$ python -q
>>> import numpy as np
>>> import numpy.linalg as la
>>> np.set_printoptions(suppress=True, linewidth=120)
>>> def tidy(a):
...     return np.round(a, 3) + 0
... 
>>> W0 = np.load("out9.npy")
>>> W0
array([[ -3,   3,  -3,  -1],
       [ -3,   2,   0,  -1],
       [ -4,   5,  -2,  -3],
       [ -7,   4,  -1,  -6],
       [ -6,   5,   2,  -4],
       [ -6,   5,   3,  -6],
       [ -9,   6,   0,  -3],
       [ -6,   3,  -3,  -4],
       [ -6,   2,  -2,  -1],
       [ -6,   2,  -5,   0],
       [ -6,   3,  -8,   2],
       [ -4,   0,  -8,  -1],
       [ -4,  -3,  -8,  -1],
       [ -6,  -3, -11,   2],
       [ -3,  -3,  -9,   3],
       [ -6,  -2,  -6,   3],
       [ -8,  -2,  -9,   1],
       [ -6,  -1, -12,   0],
       [ -5,  -2, -11,   1],
       [ -7,   1, -12,   0]])
>>> x0 = np.array([-2, 0, 3, 3])
>>> target = W0 @ x0
>>> tidy(la.lstsq(W0, target)[0])
array([-2.,  0.,  3.,  3.])
>>> tidy(la.pinv(W0) @ W0)
array([[1., 0., 0., 0.],
       [0., 1., 0., 0.],
       [0., 0., 1., 0.],
       [0., 0., 0., 1.]])
>>> target
array([ -6,   3,  -7,  -7,   6,   3,   9,  -9,   3,  -3,  -6, -19, -19, -15, -12,   3,  -8, -24, -20, -22])
>>> tidy(la.solve(W0.T @ W0, W0.T @ target))
array([-2.,  0.,  3.,  3.])
>>> rng = np.random.default_rng(20)
>>> target = target + 0.02 * rng.normal(size=20)
>>> tidy(target)
array([ -6.007,   3.024,  -6.972,  -6.994,   6.008,   2.99 ,   8.982,  -9.018,   2.98 ,  -2.981,  -6.001, -18.997,
       -19.013, -15.022, -12.024,   2.983,  -7.988, -24.   , -20.009, -22.005])
>>> b, *_ = la.lstsq(W0, target)
>>> b.round()
array([-2.,  0.,  3.,  3.])
>>> tidy(b)
array([-1.998,  0.003,  2.999,  3.   ])
>>> tidy(la.norm(target - W0 @ b))
np.float64(0.062)
>>> A = np.load("x.npy")
>>> A
array([[-2, -4, -1],
       [-4, -4,  2],
       [-1,  2,  6]])
>>> left, sigma, Vh = la.svd(A)
>>> np.argmax(sigma[:-1] / (sigma[1:] + 1e-6)) + 1
np.int64(2)
>>> out = left[:, :2] @ np.diag(sigma[:2]) @ Vh[:2]
>>> la.matrix_rank(A, rtol=0.05)
np.int64(3)
>>> tidy(np.abs(A - out).max())
np.float64(0.242)
>>> la.matrix_rank(out)
np.int64(2)
>>> out = np.array([[4, 3], [3, 6], [6, 0]])
>>> M = np.kron(np.eye(3, dtype=int), out)
>>> M
array([[4, 3, 0, 0, 0, 0],
       [3, 6, 0, 0, 0, 0],
       [6, 0, 0, 0, 0, 0],
       [0, 0, 4, 3, 0, 0],
       [0, 0, 3, 6, 0, 0],
       [0, 0, 6, 0, 0, 0],
       [0, 0, 0, 0, 4, 3],
       [0, 0, 0, 0, 3, 6],
       [0, 0, 0, 0, 6, 0]])
>>> x0 = np.array([-1, -3, 0, -2, -1, -2])
>>> target = M @ x0
>>> b, lr = np.zeros(6), 1 / la.norm(M, 2) ** 2
>>> for i in range(10):
...     b -= lr * M.T @ (M @ b - target)
...     if i % 2 == 0: print(i, round(la.norm(M @ b - target), 3))
... 
0 8.894
2 4.855
4 2.65
6 1.447
8 0.79
>>> tidy(la.cond(M))
np.float64(1.957)
>>> W = np.array([[-2, -2], [2, 2], [1, -2], [-1, 1], [-1, 2], [-1, 2]])
>>> b = np.array([1, -3])
>>> act = np.maximum(M @ W + b, 0)
>>> tidy((act > 0).mean(axis=0))
array([0.333, 0.444])
>>> la.matrix_rank(act)
np.int64(2)
>>> (act > 0).astype(int)
array([[0, 0],
       [1, 1],
       [0, 0],
       [1, 0],
       [0, 0],
       [1, 0],
       [0, 1],
       [0, 1],
       [0, 1]])
>>> C = np.array([[-1, 1], [2, -1]])
>>> (act @ C).round(6).argmax(axis=1)
array([0, 1, 0, 1, 0, 1, 0, 0, 0])
>>> act @ C
array([[  0,   0],
       [ -1,   4],
       [  0,   0],
       [ -2,   2],
       [  0,   0],
       [ -7,   7],
       [ 22, -11],
       [ 30, -15],
       [ 18,  -9]])
>>> K = np.array([[1, 1, 3, 3], [2, 0, 6, 0], [-4, -4, 1, 1], [-8, 0, 2, 0]])
>>> x0 = np.array([2, 3, 1, 1])
>>> target = K @ x0
>>> b, lr = np.zeros(4), 1 / la.norm(K, 2) ** 2
>>> for i in range(10):
...     b -= lr * K.T @ (K @ b - target)
...     if i % 2 == 0: print(i, round(la.norm(K @ b - target), 3))
... 
0 9.051
2 5.795
4 4.288
6 3.225
8 2.445
>>> tidy(b)
array([2.124, 2.475, 1.086, 0.633])
>>> tidy(la.cond(K))
np.float64(3.452)
>>> u = np.array([0, 2, 1, -1])
>>> out = K + np.outer(u, np.eye(4)[3])
>>> tidy(la.det(out) / la.det(K)), tidy(1 + la.solve(K, u)[3])
(np.float64(0.808), np.float64(0.808))
>>> out
array([[ 1.,  1.,  3.,  3.],
       [ 2.,  0.,  6.,  2.],
       [-4., -4.,  1.,  2.],
       [-8.,  0.,  2., -1.]])
>>> la.matrix_rank(out - K)
np.int64(1)
>>> F = np.eye(4, dtype=int)[rng.permutation(4)] * np.array([-2, -1, 3, -2])
>>> F
array([[ 0,  0,  3,  0],
       [ 0,  0,  0, -2],
       [ 0, -1,  0,  0],
       [-2,  0,  0,  0]])
>>> idx = rng.permutation(4)
>>> idx
array([3, 2, 0, 1])
>>> out = F[idx][:, idx]
>>> tidy(la.det(out)), tidy(la.det(F[idx]))
(np.float64(12.0), np.float64(-12.0))
>>> tidy(np.sort(np.abs(la.eigvals(out))))
array([1.861, 1.861, 1.861, 1.861])
>>> np.trace(F)
np.int64(0)
>>> np.allclose(F @ F.T, F.T @ F)
False
>>> la.matrix_power(F, 2)
array([[ 0, -3,  0,  0],
       [ 4,  0,  0,  0],
       [ 0,  0,  0,  2],
       [ 0,  0, -6,  0]])
>>> tidy(np.abs(la.eigvals(F)).max())
np.float64(1.861)
>>> tidy(la.det(F))
np.float64(12.0)
>>> tidy(np.sort(np.abs(la.eigvals(F))))
array([1.861, 1.861, 1.861, 1.861])
>>> x0 = np.array([-3, 2, 2, -3])
>>> target = F @ x0
>>> target
array([ 6,  6, -2,  6])
>>> tidy(la.solve(F, F[:, 1]))
array([0., 1., 0., 0.])
>>> tidy(la.solve(F.T, F[0]))
array([1., 0., 0., 0.])
>>> tidy(la.solve(F, 3 * target))
array([-9.,  6.,  6., -9.])
>>> np.einsum("ii->", F)
np.int64(0)
>>> tidy(np.poly(F))
array([ 1.,  0.,  0.,  0., 12.])
>>> tidy(la.det(F.T))
np.float64(12.0)
>>> J = np.loadtxt("sample5.csv", delimiter=",")
>>> tidy(J)
array([[-5.641, -1.539, 12.428,  5.702],
       [-5.038, -1.319, 11.619,  5.268],
       [-3.501, -0.775,  9.423,  4.123],
       [-3.365, -0.728,  9.217,  4.018],
       [-2.757, -0.524,  8.263,  3.54 ],
       [-1.912, -0.256,  6.822,  2.839],
       [-0.98 ,  0.005,  4.955,  1.98 ],
       [-0.161,  0.148,  2.577,  0.986],
       [-0.047,  0.14 ,  1.986,  0.759],
       [-0.017,  0.132,  1.776,  0.681],
       [-0.007,  0.128,  1.688,  0.648],
       [-0.004,  0.127,  1.666,  0.64 ],
       [ 0.026,  0.105,  1.31 ,  0.51 ],
       [ 0.036,  0.085,  1.047,  0.414],
       [ 0.037,  0.077,  0.961,  0.383],
       [ 0.006,  0.007,  0.184,  0.085],
       [ 0.001,  0.001,  0.06 ,  0.029],
       [ 0.201,  0.16 , -0.493, -0.385],
       [ 0.347,  0.267, -0.571, -0.512],
       [ 0.619,  0.458, -0.658, -0.706],
       [ 1.109,  0.789, -0.752, -1.005],
       [ 1.339,  0.94 , -0.787, -1.135],
       [ 1.946,  1.334, -0.869, -1.462],
       [ 2.783,  1.864, -0.973, -1.891],
       [ 3.684,  2.425, -1.087, -2.339],
       [18.279, 11.015, -3.636, -9.201]])
>>> # null space of dimension 1
>>> left, sigma, Vh = la.svd(J)
>>> np.argmax(sigma[:-1] / (sigma[1:] + 1e-6)) + 1
np.int64(3)
>>> out = left[:, :3] @ np.diag(sigma[:3]) @ Vh[:3]
>>> tidy(la.norm(J - out) / la.norm(J))
np.float64(0.0)
>>> tidy(out)
array([[-5.641, -1.539, 12.428,  5.702],
       [-5.038, -1.319, 11.619,  5.268],
       [-3.501, -0.775,  9.423,  4.123],
       [-3.365, -0.728,  9.217,  4.018],
       [-2.757, -0.524,  8.263,  3.54 ],
       [-1.912, -0.256,  6.822,  2.839],
       [-0.98 ,  0.005,  4.955,  1.98 ],
       [-0.161,  0.148,  2.577,  0.986],
       [-0.047,  0.14 ,  1.986,  0.759],
       [-0.017,  0.132,  1.776,  0.681],
       [-0.007,  0.128,  1.688,  0.648],
       [-0.004,  0.127,  1.666,  0.64 ],
       [ 0.026,  0.105,  1.31 ,  0.51 ],
       [ 0.036,  0.085,  1.047,  0.414],
       [ 0.037,  0.077,  0.961,  0.383],
       [ 0.006,  0.007,  0.184,  0.085],
       [ 0.001,  0.001,  0.06 ,  0.029],
       [ 0.201,  0.16 , -0.493, -0.385],
       [ 0.347,  0.267, -0.571, -0.512],
       [ 0.619,  0.458, -0.658, -0.706],
       [ 1.109,  0.789, -0.752, -1.005],
       [ 1.339,  0.94 , -0.787, -1.135],
       [ 1.946,  1.334, -0.869, -1.462],
       [ 2.783,  1.864, -0.973, -1.891],
       [ 3.684,  2.425, -1.087, -2.339],
       [18.279, 11.015, -3.636, -9.201]])
>>> la.matrix_rank(out)
np.int64(3)
>>> def softmax(z):
...     e = np.exp(z - z.max(axis=-1, keepdims=True))
...     return e / e.sum(axis=-1, keepdims=True)
... 
>>> tidy(softmax(10 * J[2]))
array([0., 0., 1., 0.])
>>> tidy(softmax(J[2]))
array([0.   , 0.   , 0.995, 0.005])
>>> tidy(softmax(J).sum(axis=1))
array([1., 1., 1., 1., 1., 1., 1., 1., 1., 1., 1., 1., 1., 1., 1., 1., 1., 1., 1., 1., 1., 1., 1., 1., 1., 1.])
>>> att = J @ J.T / np.sqrt(4)
>>> softmax(att).round(6).argmax(axis=1)
array([ 0,  0,  0,  0,  0,  0,  0,  0,  0,  0,  0,  0,  0,  0,  0,  0,  0, 25, 25, 25, 25, 25, 25, 25, 25, 25])
>>> blk = np.stack([J, -1 * J, J[::-1]])
>>> tidy(np.einsum("bij,cij->bc", blk, blk))
array([[ 1460.16 , -1460.16 ,  -687.099],
       [-1460.16 ,  1460.16 ,   687.099],
       [ -687.099,   687.099,  1460.16 ]])
>>> blk.shape
(3, 26, 4)
>>> la.matrix_rank(blk.reshape(3, -1))
np.int64(2)
>>> Xc = J - J.mean(axis=0)
>>> evecs = la.svd(Xc)[2][:3]
>>> out = Xc - Xc @ evecs.T @ evecs
>>> tidy(np.diag(evecs.T @ evecs))
array([0.933, 0.4  , 0.933, 0.733])
>>> la.norm(out, axis=1).round(6).argmax()
np.int64(0)
>>> tidy((Xc @ evecs.T).std(axis=0))
array([6.506, 2.574, 0.196])
>>> mat = np.loadtxt("a.csv", delimiter=",")
>>> mat
array([[-29.487, -20.479,  28.792,  88.976],
       [-28.609, -19.003,  30.022,  90.934],
       [-31.184, -18.397,  28.42 ,  88.941],
       [-29.094, -22.071,  29.309,  89.777],
       [-29.539, -18.599,  28.826,  89.63 ],
       [-29.957, -21.075,  31.148,  89.948],
       [-30.629, -21.149,  29.765,  88.918],
       [-30.018, -20.205,  30.51 ,  88.426],
       [-31.726, -19.725,  28.238,  90.33 ],
       [-29.295, -21.325,  29.154,  90.37 ],
       [-28.529, -20.154,  28.377,  91.322],
       [-28.84 , -20.592,  31.568,  88.956],
       [-30.819, -18.923,  30.291,  89.891],
       [-29.323, -19.926,  29.535,  89.846],
       [-29.867, -20.335,  29.801,  89.278],
       [-28.617, -20.006,  29.316,  91.155],
       [-30.209, -19.682,  30.939,  88.209],
       [-30.384, -19.132,  29.056,  90.84 ]])
>>> # column 3 is much longer than the rest
>>> G = np.cov(mat, rowvar=False)
>>> np.argwhere(np.triu(np.abs(np.corrcoef(mat.T)) > 0.8, 1))
array([], shape=(0, 2), dtype=int64)
>>> np.argsort(-mat.std(axis=0).round(6), kind="stable")
array([1, 2, 3, 0])
